$ ipython --no-banner

In [1]: import numpy as np

In [2]: import numpy.linalg as la

In [3]: np.set_printoptions(suppress=True, linewidth=140)

In [4]: W0 = np.load("test18.npy")

In [5]: print(W0)
[[ -4.39  -4.31  -9.7    8.2    5.33  -1.86 -13.  ]
 [  5.07   5.56   7.9   -6.93 -13.08  -5.82   5.29]
 [  5.17  -5.07   6.13  -4.17   7.54 -14.32  -5.54]
 [  5.72  -8.36  -7.06  -7.5    0.88  13.22   3.97]
 [  0.61  -5.58   1.68  -4.24  -6.77  -7.77  15.53]
 [  9.19 -10.05   3.65  -4.83   8.81   1.25  -9.92]
 [ -1.74   1.63  -0.36  -7.11   5.98 -10.24  14.25]
 [ 12.65  -7.4    3.61   2.18   5.65  10.26   5.49]
 [ -6.02 -11.84  -9.29   5.15 -10.33   1.98  -0.54]
 [  1.93  -0.05  10.39  -5.15 -12.89  -9.79   0.15]
 [  5.77  -4.59  15.88   3.42  -0.7    1.76   8.85]
 [ 16.01  -1.21  11.1    2.67  -2.08  -1.72   2.12]
 [ -8.11  -3.67   7.92   8.93  -6.95  -9.8   -5.83]
 [  1.84   1.68  -7.86   6.76 -10.03   9.09 -10.15]
 [ -4.81  -0.15  -1.27  -7.48   9.68   7.98  12.73]
 [ -9.15   6.15  -2.73   2.32   9.06  -8.24 -10.76]
 [  7.55   3.47  -4.33   9.75  -2.14 -12.42   7.64]
 [  1.37   0.06   5.85  -3.96 -17.78  -5.65   0.22]
 [ -9.58  -2.68  -5.84   9.57 -10.95  -7.43  -0.58]
 [  3.51  16.31  -5.93  -2.77  -5.78  -5.91  -3.26]
 [  1.93   3.32  -3.89  10.98   3.64 -11.63 -10.05]
 [  6.24  -8.22  -4.41  -8.65   0.31  11.33  -8.41]
 [-10.62   8.73   5.86  -0.79  -5.88 -11.47   3.14]
 [  0.42  11.04   6.32  10.16  -5.22  -6.54   8.04]
 [-12.1   -1.46  -2.85  -4.81   0.71 -14.34   3.73]
 [  0.47 -18.29   4.16  -2.58  -4.96  -2.55  -3.17]]

In [6]: P = W0 @ la.solve(W0.T @ W0, W0.T)

In [7]: print(np.round(la.eigvalsh(P), 2) + 0)
[0. 0. 0. 0. 0. 0. 0. 0. 0. 0. 0. 0. 0. 0. 0. 0. 0. 0. 0. 1. 1. 1. 1. 1. 1. 1.]

In [8]: print(round(np.trace(P), 2))
7.0

In [9]: print(np.round(P @ W0[:, 2], 2))
[-9.7   7.9   6.13 -7.06  1.68  3.65 -0.36  3.61 -9.29 10.39 15.88 11.1   7.92 -7.86 -1.27 -2.73 -4.33  5.85 -5.84 -5.93 -3.89 -4.41  5.86
  6.32 -2.85  4.16]

In [10]: print(np.allclose(P @ P, P))
True

In [11]: A = np.load("dump.npy")

In [12]: print(A)
[[-2 -2 -2]
 [-2 -4 -4]
 [-2 -4 -6]]

In [13]: # symmetric, so the eigenvalues are real

In [14]: vec = np.array([3, 0, 1])

In [15]: rhs = A @ vec

In [16]: print(rhs)
[ -8 -10 -12]

In [17]: print(np.round(la.solve(A.T, A[1]), 2))
[-0.  1. -0.]

In [18]: print(np.round(la.solve(A, rhs + A[:, 1]), 2))
[3. 1. 1.]

In [19]: print(np.round(la.solve(A, 5 * rhs), 2))
[15. -0.  5.]

In [20]: P = np.triu(np.array([[3, -1, -3], [2, -2, 3], [-3, 1, -3]]), 1) + np.eye(3)

In [21]: M2 = P @ A @ la.inv(P)

In [22]: print(round(float(la.det(M2)), 2))
-8.0

In [23]: print(np.round(np.poly(M2), 2))
[ 1. 12. 20.  8.]

In [24]: print(M2)
[[  6.  20. -22.]
 [ -8. -24.  26.]
 [ -2.  -6.   6.]]

In [25]: ev, evecs = la.eig(A)

In [26]: print(np.round(np.sort(la.eigvals(A @ A)), 2))
[  0.38   1.65 101.97]

In [27]: feats = np.loadtxt("x.csv", delimiter=",")

In [28]: print(feats)
[[1.   0.2  0.04]
 [0.2  1.   0.2 ]
 [0.04 0.2  1.  ]]

In [29]: # equal to its transpose

In [30]: ev, evecs = la.eigh(feats)

In [31]: vec = np.array([0, 2, 2])

In [32]: print(vec @ feats @ vec)
9.6

In [33]: print(np.round(evecs * np.maximum(ev, 0) @ evecs.T, 2))
[[1.   0.2  0.04]
 [0.2  1.   0.2 ]
 [0.04 0.2  1.  ]]

In [34]: print(np.round(evecs * np.abs(ev) @ evecs.T, 2))
[[1.   0.2  0.04]
 [0.2  1.   0.2 ]
 [0.04 0.2  1.  ]]

In [35]: print(vec @ feats @ vec / (vec @ vec), np.round(ev[0], 2), round(float(ev[-1]), 2))
1.2 0.74 1.3

In [36]: print((np.sign(evecs[:, -1].round(6)) == np.sign(evecs[0, -1].round(6))).astype(int))
[1 1 1]
